>>> import numpy as np
>>> import numpy.linalg as la
>>> np.set_printoptions(precision=2, suppress=True, linewidth=120, legacy="1.25")
>>> data = np.load("dump.npy")
>>> data
array([[ 3,  2,  3,  3, -3,  1, -1],
       [ 2,  3,  2,  3,  3, -3,  1],
       [ 3,  2,  3,  2,  3,  3, -3],
       [ 3,  3,  2,  3,  2,  3,  3],
       [-3,  3,  3,  2,  3,  2,  3],
       [ 1, -3,  3,  3,  2,  3,  2],
       [-1,  1, -3,  3,  3,  2,  3]])
>>> # equal to its transpose
>>> ev, V = la.eigh(data)
>>> np.unique(ev.round(6) + 0, return_counts=True)[1]
array([1, 1, 1, 1, 1, 1, 1])
>>> la.svd(data, compute_uv=False)
array([12.75,  8.35,  6.16,  4.55,  4.51,  4.12,  2.19])
>>> V @ np.diag(ev) @ V.T
array([[ 3.,  2.,  3.,  3., -3.,  1., -1.],
       [ 2.,  3.,  2.,  3.,  3., -3.,  1.],
       [ 3.,  2.,  3.,  2.,  3.,  3., -3.],
       [ 3.,  3.,  2.,  3.,  2.,  3.,  3.],
       [-3.,  3.,  3.,  2.,  3.,  2.,  3.],
       [ 1., -3.,  3.,  3.,  2.,  3.,  2.],
       [-1.,  1., -3.,  3.,  3.,  2.,  3.]])
>>> (ev > 1e-8).sum(), (ev < -1e-8).sum()
(4, 3)
>>> np.round(V.T @ data @ V, 2) + 0
array([[-4.51,  0.  ,  0.  ,  0.  ,  0.  ,  0.  ,  0.  ],
       [ 0.  , -4.12,  0.  ,  0.  ,  0.  ,  0.  ,  0.  ],
       [ 0.  ,  0.  , -2.19,  0.  ,  0.  ,  0.  ,  0.  ],
       [ 0.  ,  0.  ,  0.  ,  4.55,  0.  ,  0.  ,  0.  ],
       [ 0.  ,  0.  ,  0.  ,  0.  ,  6.16,  0.  ,  0.  ],
       [ 0.  ,  0.  ,  0.  ,  0.  ,  0.  ,  8.35,  0.  ],
       [ 0.  ,  0.  ,  0.  ,  0.  ,  0.  ,  0.  , 12.75]])
>>> np.round(ev.sum(), 2), np.trace(data)
(21.0, 21)
>>> np.abs(V[:, -1])
array([0.25, 0.35, 0.42, 0.54, 0.42, 0.35, 0.25])
>>> la.eigvalsh(data @ data)
array([  4.78,  16.94,  20.34,  20.71,  37.97,  69.69, 162.57])
>>> x0 = np.array([0, 0, 2, 1, 1, 1, 2])
>>> rhs = data @ x0
>>> rhs
array([ 5,  9,  8, 18, 19, 18,  8])
>>> np.round(la.solve(data, data[:, 4]), 2) + 0
array([0., 0., 0., 0., 1., 0., 0.])
>>> np.round(la.solve(data, -3 * rhs), 2) + 0
array([ 0.,  0., -6., -3., -3., -3., -6.])
>>> np.round(la.solve(data.T, data[1]), 2) + 0
array([0., 1., 0., 0., 0., 0., 0.])
>>> np.trace(data)
21
>>> data @ data
array([[ 42,  14,  25,  24,   2,  10, -11],
       [ 14,  45,  21,  28,  21,   7,  10],
       [ 25,  21,  53,  33,  16,  21,   2],
       [ 24,  28,  33,  53,  33,  28,  24],
       [  2,  21,  16,  33,  53,  21,  25],
       [ 10,   7,  21,  28,  21,  45,  14],
       [-11,  10,   2,  24,  25,  14,  42]])
>>> np.allclose(data @ data.T, data.T @ data)
True
>>> np.round(la.det(data), 2)
-121104.0
>>> round(np.abs(la.eigvals(data)).max(), 2)
12.75
>>> r0 = np.array([-2, -9, 9, -8, 9, 4, 2])
>>> B = data + np.outer(r0, np.eye(7)[1])
>>> B
array([[ 3.,  0.,  3.,  3., -3.,  1., -1.],
       [ 2., -6.,  2.,  3.,  3., -3.,  1.],
       [ 3., 11.,  3.,  2.,  3.,  3., -3.],
       [ 3., -5.,  2.,  3.,  2.,  3.,  3.],
       [-3., 12.,  3.,  2.,  3.,  2.,  3.],
       [ 1.,  1.,  3.,  3.,  2.,  3.,  2.],
       [-1.,  3., -3.,  3.,  3.,  2.,  3.]])
>>> la.matrix_rank(B - data)
1
>>> U, sig, Vh = la.svd(B, full_matrices=False)
>>> U.shape, sig.shape, Vh.shape
((7, 7), (7,), (7, 7))
>>> np.round(Vh @ Vh.T, 2) + 0
array([[1., 0., 0., 0., 0., 0., 0.],
       [0., 1., 0., 0., 0., 0., 0.],
       [0., 0., 1., 0., 0., 0., 0.],
       [0., 0., 0., 1., 0., 0., 0.],
       [0., 0., 0., 0., 1., 0., 0.],
       [0., 0., 0., 0., 0., 1., 0.],
       [0., 0., 0., 0., 0., 0., 1.]])
>>> (sig > 1e-8).sum()
7
>>> np.round(U.T @ U, 2) + 0
array([[1., 0., 0., 0., 0., 0., 0.],
       [0., 1., 0., 0., 0., 0., 0.],
       [0., 0., 1., 0., 0., 0., 0.],
       [0., 0., 0., 1., 0., 0., 0.],
       [0., 0., 0., 0., 1., 0., 0.],
       [0., 0., 0., 0., 0., 1., 0.],
       [0., 0., 0., 0., 0., 0., 1.]])
>>> M = np.load("case0.npy")
>>> M
array([[-0.78, -0.88,  0.49, -0.2 , -0.86,  0.21, -0.98],
       [-0.56,  0.83,  0.96, -0.33, -0.55,  0.94, -0.98],
       [ 0.56, -0.98, -1.  , -0.58, -0.85, -1.  ,  0.58],
       [-0.77,  0.25,  0.98,  0.56,  0.47,  0.99, -0.79],
       [-0.32, -0.95, -0.45,  0.79,  0.8 ,  0.19,  0.96],
       [ 0.93,  1.  , -0.5 , -0.63,  0.52, -0.65,  0.9 ],
       [-0.94, -1.  , -0.42,  0.59, -0.78, -0.38, -0.89],
       [-0.82, -1.  , -0.92, -0.16, -0.96, -0.97, -0.96],
       [ 0.93,  0.99, -0.62, -0.33,  0.79, -0.58,  0.98],
       [ 0.96,  1.  , -0.19, -0.65,  0.72, -0.33,  0.94],
       [-0.92, -1.  , -0.69, -0.6 , -0.99, -0.95, -1.  ],
       [-0.62, -0.65,  0.64,  0.35, -0.03,  0.73, -0.6 ],
       [ 0.45, -0.97, -0.99, -0.31, -0.65, -1.  ,  0.76],
       [-0.32, -0.39,  0.12, -0.2 , -0.55, -0.09, -0.78],
       [-0.84, -0.55,  0.96,  0.63,  0.32,  0.98, -0.8 ]])
>>> w1 = np.array([[2, -1, -2, -1],
...     [1, 2, -2, 0],
...     [0, 2, -1, -1],
...     [-1, -1, 2, -1],
...     [2, -2, 0, 1],
...     [0, -1, -2, -2],
...     [0, -2, 2, 2]])
>>> coef = np.array([6, 5, 2, 5])
>>> H = np.maximum(M @ w1 + coef, 0)
>>> la.matrix_rank(H)
4
>>> (H > 0).astype(int)
array([[1, 1, 1, 1],
       [1, 1, 0, 1],
       [1, 1, 1, 1],
       [1, 1, 0, 1],
       [1, 0, 1, 1],
       [1, 1, 1, 1],
       [1, 1, 1, 1],
       [1, 1, 1, 1],
       [1, 1, 1, 1],
       [1, 1, 0, 1],
       [1, 1, 1, 1],
       [1, 1, 1, 1],
       [1, 1, 1, 1],
       [1, 1, 1, 1],
       [1, 1, 1, 1]])
>>> cent = np.array([[-2, -4], [5, 2], [5, -3], [0, -3]])
>>> (H @ cent).round(6).argmax(axis=1)
array([0, 0, 0, 0, 0, 0, 0, 0, 0, 0, 0, 0, 0, 0, 0])
>>> Xc = M - M.mean(axis=0)
>>> V = la.svd(Xc)[2][:6]
>>> B = Xc - Xc @ V.T @ V
>>> la.norm(B, axis=1).round(6).argmax()
0
>>> (Xc @ V.T).std(axis=0)
array([1.35, 1.13, 0.65, 0.33, 0.16, 0.12])
>>> np.diag(V.T @ V)
array([0.9 , 0.99, 0.63, 0.98, 0.98, 0.65, 0.87])
>>> r0, r1 = M[14], M[11]
>>> np.round(r0 @ r1, 2)
2.9
>>> np.round(r0 @ r0, 2)
4.03
>>> pr = (r0 @ r1) / (r0 @ r0) * r0
>>> r1 - pr
array([-0.02, -0.25, -0.05, -0.1 , -0.26,  0.02, -0.02])
>>> round(float((r1 - pr) @ r0), 2)
0.0
>>> Xc = (M - M.mean(axis=0)) / M.std(axis=0)
>>> np.argwhere(np.abs(Xc) > 2)
array([], shape=(0, 2), dtype=int64)
>>> Xc.std(axis=0)
array([1., 1., 1., 1., 1., 1., 1.])
>>> coef = la.lstsq(np.delete(Xc, 5, axis=1), Xc[:, 5])[0]
>>> np.abs(coef).argmax()
2
>>> M.sum(axis=0)
array([-3.06, -4.3 , -1.63, -1.07, -2.6 , -1.91, -2.66])
>>> M[15]
Traceback (most recent call last):
  File "<python-input-62>", line 1, in <module>
    M[15]
    ~^^^^
IndexError: index 15 is out of bounds for axis 0 with size 15
>>> M.mean(axis=0)
array([-0.2 , -0.29, -0.11, -0.07, -0.17, -0.13, -0.18])
>>> M.shape
(15, 7)
>>> rng = np.random.default_rng(92695)
>>> J = np.eye(5, dtype=int)[rng.permutation(5)] * np.array([2, -1, -2, -1, -1])
>>> J
array([[ 2,  0,  0,  0,  0],
       [ 0, -1,  0,  0,  0],
       [ 0,  0,  0, -1,  0],
       [ 0,  0, -2,  0,  0],
       [ 0,  0,  0,  0, -1]])
>>> # 4 blocks once reordered
>>> la.pinv(J)
array([[ 0.5,  0. ,  0. ,  0. ,  0. ],
       [ 0. , -1. ,  0. ,  0. ,  0. ],
       [ 0. ,  0. ,  0. , -0.5,  0. ],
       [ 0. ,  0. , -1. ,  0. ,  0. ],
       [ 0. ,  0. ,  0. ,  0. , -1. ]])
>>> J @ J.T
array([[4, 0, 0, 0, 0],
       [0, 1, 0, 0, 0],
       [0, 0, 1, 0, 0],
       [0, 0, 0, 4, 0],
       [0, 0, 0, 0, 1]])
>>> la.svd(J, compute_uv=False)
array([2., 2., 1., 1., 1.])
>>> J.T @ J
array([[4, 0, 0, 0, 0],
       [0, 1, 0, 0, 0],
       [0, 0, 4, 0, 0],
       [0, 0, 0, 1, 0],
       [0, 0, 0, 0, 1]])
>>> idx = rng.permutation(5)
>>> idx
array([0, 4, 2, 3, 1])
>>> B = J[idx][:, idx]
>>> np.sort(np.abs(la.eigvals(B)))
array([1.  , 1.  , 1.41, 1.41, 2.  ])
>>> B
array([[ 2,  0,  0,  0,  0],
       [ 0, -1,  0,  0,  0],
       [ 0,  0,  0, -1,  0],
       [ 0,  0, -2,  0,  0],
       [ 0,  0,  0,  0, -1]])
>>> np.trace(B)
0
>>> la.svd(B, compute_uv=False)
array([2., 2., 1., 1., 1.])
>>> B = J[0, 0] * J[1:] - np.outer(J[1:, 0], J[0])
>>> B
array([[ 0, -2,  0,  0,  0],
       [ 0,  0,  0, -2,  0],
       [ 0,  0, -4,  0,  0],
       [ 0,  0,  0,  0, -2]])
>>> J[:, 0] / J[0, 0]
array([1., 0., 0., 0., 0.])
>>> np.allclose(J, J.T)
False
>>> (J + J.T) / 2
array([[ 2. ,  0. ,  0. ,  0. ,  0. ],
       [ 0. , -1. ,  0. ,  0. ,  0. ],
       [ 0. ,  0. ,  0. , -1.5,  0. ],
       [ 0. ,  0. , -1.5,  0. ,  0. ],
       [ 0. ,  0. ,  0. ,  0. , -1. ]])
>>> (J - J.T) / 2
array([[ 0. ,  0. ,  0. ,  0. ,  0. ],
       [ 0. ,  0. ,  0. ,  0. ,  0. ],
       [ 0. ,  0. ,  0. ,  0.5,  0. ],
       [ 0. ,  0. , -0.5,  0. ,  0. ],
       [ 0. ,  0. ,  0. ,  0. ,  0. ]])
>>> la.determinant(J)
Traceback (most recent call last):
  File "<python-input-86>", line 1, in <module>
    la.determinant(J)
    ^^^^^^^^^^^^^^
AttributeError: module 'numpy.linalg' has no attribute 'determinant'
